$ python -q
>>> import numpy as np
>>> import numpy.linalg as la
>>> np.set_printoptions(precision=3, suppress=True, linewidth=100, legacy="1.25")
>>> F = np.loadtxt("arr.csv", delimiter=",")
>>> print(F)
[[-0.507  1.467  0.009 -0.374 -0.852 -0.852]
 [-0.783  0.337 -0.952 -1.094  0.857  0.66 ]
 [ 0.921 -0.624 -1.145 -0.733 -0.49  -0.821]
 [-0.184 -0.574  0.895 -1.205 -0.984  0.644]
 [-1.105 -0.577 -0.869  0.777 -0.995  0.31 ]
 [ 1.013  0.827 -0.475  0.262 -0.584  1.286]]
>>> la.norm(F, axis=0)
array([2., 2., 2., 2., 2., 2.])
>>> print(round(float(la.norm(F) ** 2 / la.norm(F, 2) ** 2), 3))
6.0
>>> round(float(la.norm(F, 2)), 3)
2.0
>>> print(la.norm(F, axis=1))
[2. 2. 2. 2. 2. 2.]
>>> print(round(la.norm(F, 1), 3), round(la.norm(F, np.inf), 3))
4.762 4.734
>>> data = np.load("dump.npy")
>>> data
array([[1, 1, 1, 1, 1, 1],
       [1, 3, 1, 3, 1, 3],
       [2, 1, 2, 1, 2, 1],
       [1, 1, 1, 1, 1, 1],
       [1, 3, 1, 3, 1, 3],
       [2, 1, 2, 1, 2, 1]])
>>> np.round(F.T @ F, 3) + 0
array([[4., 0., 0., 0., 0., 0.],
       [0., 4., 0., 0., 0., 0.],
       [0., 0., 4., 0., 0., 0.],
       [0., 0., 0., 4., 0., 0.],
       [0., 0., 0., 0., 4., 0.],
       [0., 0., 0., 0., 0., 4.]])
>>> la.svd(F, compute_uv=False)
array([2., 2., 2., 2., 2., 2.])
>>> np.round(F @ F.T, 3) + 0
array([[4., 0., 0., 0., 0., 0.],
       [0., 4., 0., 0., 0., 0.],
       [0., 0., 4., 0., 0., 0.],
       [0., 0., 0., 4., 0., 0.],
       [0., 0., 0., 0., 4., 0.],
       [0., 0., 0., 0., 0., 4.]])
>>> round(float(F[:, 0] @ F[:, 5]), 3)
0.0
>>> print(np.argsort(-la.norm(data, axis=0).round(6), kind="stable")[:3])
[1 3 5]
>>> la.cond(data) > 100
True
>>> left, sig, Vt = la.svd(data)
>>> np.argmax(sig[:-1] / (sig[1:] + 1e-6)) + 1
2
>>> sig.round(3) + 0
array([9.487, 3.464, 0.   , 0.   , 0.   , 0.   ])
>>> A2 = left[:, :2] @ np.diag(sig[:2]) @ Vt[:2]
>>> np.round(np.abs(data - A2).max(), 3)
0.0
>>> la.matrix_rank(A2)
2
>>> np.round(la.norm(data - A2, 2), 3), np.round(sig[2], 3)
(0.0, 0.0)
>>> la.matrix_rank(data, rtol=0.05)
2
>>> A2
array([[1., 1., 1., 1., 1., 1.],
       [1., 3., 1., 3., 1., 3.],
       [2., 1., 2., 1., 2., 1.],
       [1., 1., 1., 1., 1., 1.],
       [1., 3., 1., 3., 1., 3.],
       [2., 1., 2., 1., 2., 1.]])
>>> r0 = np.array([1, 2, 2, 1])
>>> W0 = np.array([np.roll(r0, i) for i in range(4)])
>>> W0
array([[1, 2, 2, 1],
       [1, 1, 2, 2],
       [2, 1, 1, 2],
       [2, 2, 1, 1]])
>>> A2 = W0 / la.norm(W0, axis=1, keepdims=True)
>>> G = A2 @ A2.T
>>> G[1]
array([0.9, 1. , 0.9, 0.8])
>>> np.argwhere(np.triu(np.abs(G) > 0.95, 1))
array([], shape=(0, 2), dtype=int64)
>>> print(round(float(np.degrees(np.arccos(np.clip(G[1, 0], -1, 1)))), 3))
25.842
>>> m1 = np.load("mat.npy")
>>> m1
array([[-0.3  , -0.1  ,  2.576,  0.8  ],
       [-0.6  ,  1.3  ,  3.95 ,  1.1  ],
       [ 0.9  ,  1.2  , -0.196, -0.1  ],
       [ 0.5  , -1.9  ,  1.178,  0.4  ],
       [-1.6  ,  0.2  ,  1.462,  0.4  ],
       [ 0.7  , -0.1  ,  3.567,  1.2  ],
       [ 0.2  , -0.4  , -1.436, -0.6  ],
       [ 0.2  ,  0.3  , -0.533, -0.2  ],
       [ 0.2  ,  1.1  , -3.408, -1.2  ],
       [-0.4  ,  1.2  , -6.75 , -2.2  ],
       [-0.3  ,  0.4  , -3.386, -1.   ],
       [ 0.3  ,  0.4  , -6.721, -2.3  ],
       [-0.9  ,  0.   , -3.164, -1.2  ],
       [ 0.1  ,  0.2  ,  3.002,  1.   ],
       [ 0.7  ,  1.9  ,  3.5  ,  1.1  ],
       [ 0.4  ,  0.4  ,  2.747,  0.9  ],
       [ 0.5  ,  2.   ,  2.328,  0.7  ],
       [ 1.5  ,  0.9  ,  3.058,  1.1  ],
       [-1.2  , -0.3  , -0.46 , -0.1  ],
       [-1.6  , -0.2  ,  5.14 ,  1.8  ],
       [-0.3  , -0.1  , -2.846, -0.8  ],
       [ 2.3  ,  0.1  , -1.524, -0.5  ],
       [ 0.4  , -0.9  ,  2.901,  0.9  ],
       [ 2.   , -1.   ,  0.826,  0.2  ],
       [ 0.2  ,  1.9  ,  0.289,  0.1  ],
       [ 0.5  ,  0.2  , -4.244, -1.5  ],
       [ 0.3  , -3.   , -1.838, -0.7  ],
       [ 0.5  , -1.   , -4.709, -1.6  ],
       [ 0.7  ,  1.9  ,  2.124,  0.7  ],
       [ 1.6  , -0.8  ,  4.738,  1.4  ],
       [ 1.   ,  0.1  ,  1.51 ,  0.7  ]])
>>> cen = m1 - m1.mean(axis=0)
>>> V = la.svd(cen)[2][:3]
>>> A2 = cen - cen @ V.T @ V
>>> np.round(A2.std(axis=0), 3) + 0
array([0.   , 0.   , 0.027, 0.081])
>>> (cen @ V.T).std(axis=0)
array([3.422, 1.097, 0.89 ])
>>> vec = np.array([1, 0, 2, 1, 2, -3])
>>> target = F @ vec
>>> b, lr = np.zeros(6), 1 / la.norm(F, 2) ** 2
>>> for i in range(40):
...     b -= lr * F.T @ (F @ b - target)
...     if i % 10 == 0: print(i, round(la.norm(F @ b - target), 3))
... 
0 0.0
10 0.0
20 0.0
30 0.0
>>> np.round(la.cond(F), 3)
1.0
>>> cen = (m1 - m1.mean(axis=0)) / m1.std(axis=0)
>>> np.argwhere(np.abs(cen) > 2)
array([[ 4,  0],
       [ 9,  2],
       [ 9,  3],
       [11,  2],
       [11,  3],
       [19,  0],
       [21,  0],
       [26,  1]])
>>> cen.std(axis=0)
array([1., 1., 1., 1.])
>>> b = la.lstsq(np.delete(cen, 3, axis=1), cen[:, 3])[0]
>>> print(round(float(1 - np.var(cen[:, 3] - np.delete(cen, 3, axis=1) @ b)), 3))
0.993
>>> A2 = np.array([[-2, 4], [-3, -2], [-1, 1]])
>>> mat = np.kron(np.eye(3, dtype=int), A2)
>>> mat
array([[-2,  4,  0,  0,  0,  0],
       [-3, -2,  0,  0,  0,  0],
       [-1,  1,  0,  0,  0,  0],
       [ 0,  0, -2,  4,  0,  0],
       [ 0,  0, -3, -2,  0,  0],
       [ 0,  0, -1,  1,  0,  0],
       [ 0,  0,  0,  0, -2,  4],
       [ 0,  0,  0,  0, -3, -2],
       [ 0,  0,  0,  0, -1,  1]])
>>> rng = np.random.default_rng(662)
>>> idx = rng.permutation(4)
>>> idx
array([2, 1, 3, 0])
>>> A2 = W0[idx][:, idx]
>>> print(np.diag(A2))
[1 1 1 1]
>>> A2
array([[1, 1, 2, 2],
       [2, 1, 2, 1],
       [1, 2, 1, 2],
       [2, 2, 1, 1]])
>>> A2 = mat + rng.integers(-2, 3, (9, 3)) @ rng.integers(-2, 3, (3, 6))
>>> print(A2)
[[-4  4  0 -3  5  2]
 [-3 -2  1 -1  2  1]
 [-1  1 -1  1 -2 -1]
 [ 2 -2  0  3  0  3]
 [ 2  0  1 -3  3  2]
 [ 2  0 -1  4 -5 -2]
 [ 0 -4 -4  0 -8  6]
 [ 2  2  3  2 -3 -4]
 [ 0  0 -2  2 -5 -1]]
>>> np.round(la.svd(A2 - mat, compute_uv=False), 3) + 0
array([13.05,  8.3 ,  6.31,  0.  ,  0.  ,  0.  ])
>>> print(la.matrix_rank(A2 - mat, tol=1e-8))
3
>>> vec = np.array([-2, 0, 2, 2, 2, -2])
>>> target = A2 @ vec
>>> print(target)
[  8   8   0  -4  -6  -4 -36   8  -8]
>>> target = target + 0.02 * rng.normal(size=9)
>>> target
array([  8.   ,   7.985,  -0.007,  -4.001,  -5.993,  -3.98 , -35.98 ,   7.988,  -7.999])
>>> b, *_ = la.lstsq(A2, target)
>>> [round(float(la.norm(la.solve(A2.T @ A2 + lam * np.eye(6), A2.T @ target))), 2) for lam in (0, 1, 10, 100)]
[4.47, 4.3, 3.45, 1.87]
>>> round(float(la.norm(target - A2 @ b)), 3)
0.018
>>> vec = np.array([-1, -3, 3, -1, -3, -3])
>>> target = mat @ vec
>>> print(la.solve(mat.T @ mat, mat.T @ target))
[-1. -3.  3. -1. -3. -3.]
>>> la.lstsq(mat, target)[0]
array([-1., -3.,  3., -1., -3., -3.])
>>> target = target + 0.3 * rng.normal(size=9)
>>> target
array([ -9.654,   8.904,  -1.935, -10.15 ,  -7.942,  -3.705,  -5.568,  15.109,  -0.193])
>>> b, *_ = la.lstsq(mat, target)
>>> b.round()
array([-1., -3.,  3., -1., -3., -3.])
>>> round(la.norm(target - mat @ b), 3)
0.544
>>> print(b)
[-1.017 -2.924  3.225 -0.893 -3.06  -2.946]
>>> K = np.load("data.npy")
>>> K
array([[ 6, -5,  9, -2, 24],
       [-2,  0,  3,  2, -8],
       [ 5,  2, -9, -5, 20],
       [ 9,  7,  8, -2, 36],
       [ 4, -9, -3, -3, 16],
       [-1, -9, -7,  8, -4]])
>>> # rows and columns are dependent
>>> rank = la.matrix_rank(K)
>>> rank
4
>>> null = la.svd(K)[2][rank:].T
>>> [int(la.matrix_rank(K[:, :j + 1])) for j in range(5)]
[1, 2, 3, 4, 4]
>>> la.matrix_rank(K.T @ K), la.matrix_rank(K @ K.T)
(4, 4)
>>> np.allclose(K @ null, 0)
True
>>> X = np.load("case17.npy")
>>> X
array([[-1.441, -1.874, -3.564,  1.627,  2.015],
       [ 0.425,  3.862, -2.007, -1.596,  1.825],
       [ 1.961, -0.439,  4.041, -0.947, -1.933],
       [-3.039, -0.947, -0.945,  3.601,  1.005],
       [-2.968, -2.942, -1.509,  1.823,  1.39 ],
       [-3.718,  0.618,  0.623, -3.224,  0.103],
       [-3.037, -0.06 ,  2.775, -2.658,  1.004],
       [-1.248, -0.423,  1.984,  0.403, -4.378],
       [ 4.23 ,  0.893,  0.351, -2.279, -0.994],
       [-1.409, -3.047, -2.079,  0.115, -3.065],
       [ 0.991, -1.385, -2.936, -3.065, -2.021],
       [ 2.529,  1.119,  3.477,  2.082,  0.964],
       [-0.948, -0.188,  1.293,  4.664,  0.8  ],
       [ 0.356, -1.671,  0.227,  0.531, -4.663],
       [ 2.502,  3.092, -0.049, -1.354, -2.709],
       [-1.064,  2.226, -1.534, -2.702,  3.042],
       [ 3.448, -1.961, -2.629, -0.425,  1.474],
       [-2.61 ,  0.29 , -0.305,  0.277, -4.235],
       [ 0.398, -3.812, -1.208,  2.256,  1.941],
       [-2.808,  2.885, -2.624,  0.888, -1.056],
       [-0.986,  1.987, -2.997,  3.325,  0.211],
       [-0.861, -0.485, -1.916, -1.069,  4.383],
       [-1.012, -2.529, -2.499,  3.367, -0.055],
       [ 0.441, -2.265, -2.201,  3.686, -1.114],
       [-2.752, -3.614, -1.508, -1.167,  0.85 ]])
>>> cen = X - X.mean(axis=0)
>>> V = la.svd(cen)[2][:1]
>>> A2 = cen - cen @ V.T @ V
>>> print(la.norm(A2, axis=1).round(6).argmax())
11
>>> q, r_ = la.qr(X)
>>> q @ r_
array([[-1.441, -1.874, -3.564,  1.627,  2.015],
       [ 0.425,  3.862, -2.007, -1.596,  1.825],
       [ 1.961, -0.439,  4.041, -0.947, -1.933],
       [-3.039, -0.947, -0.945,  3.601,  1.005],
       [-2.968, -2.942, -1.509,  1.823,  1.39 ],
       [-3.718,  0.618,  0.623, -3.224,  0.103],
       [-3.037, -0.06 ,  2.775, -2.658,  1.004],
       [-1.248, -0.423,  1.984,  0.403, -4.378],
       [ 4.23 ,  0.893,  0.351, -2.279, -0.994],
       [-1.409, -3.047, -2.079,  0.115, -3.065],
       [ 0.991, -1.385, -2.936, -3.065, -2.021],
       [ 2.529,  1.119,  3.477,  2.082,  0.964],
       [-0.948, -0.188,  1.293,  4.664,  0.8  ],
       [ 0.356, -1.671,  0.227,  0.531, -4.663],
       [ 2.502,  3.092, -0.049, -1.354, -2.709],
       [-1.064,  2.226, -1.534, -2.702,  3.042],
       [ 3.448, -1.961, -2.629, -0.425,  1.474],
       [-2.61 ,  0.29 , -0.305,  0.277, -4.235],
       [ 0.398, -3.812, -1.208,  2.256,  1.941],
       [-2.808,  2.885, -2.624,  0.888, -1.056],
       [-0.986,  1.987, -2.997,  3.325,  0.211],
       [-0.861, -0.485, -1.916, -1.069,  4.383],
       [-1.012, -2.529, -2.499,  3.367, -0.055],
       [ 0.441, -2.265, -2.201,  3.686, -1.114],
       [-2.752, -3.614, -1.508, -1.167,  0.85 ]])
>>> np.round(q.T @ q, 3) + 0
array([[1., 0., 0., 0., 0.],
       [0., 1., 0., 0., 0.],
       [0., 0., 1., 0., 0.],
       [0., 0., 0., 1., 0.],
       [0., 0., 0., 0., 1.]])
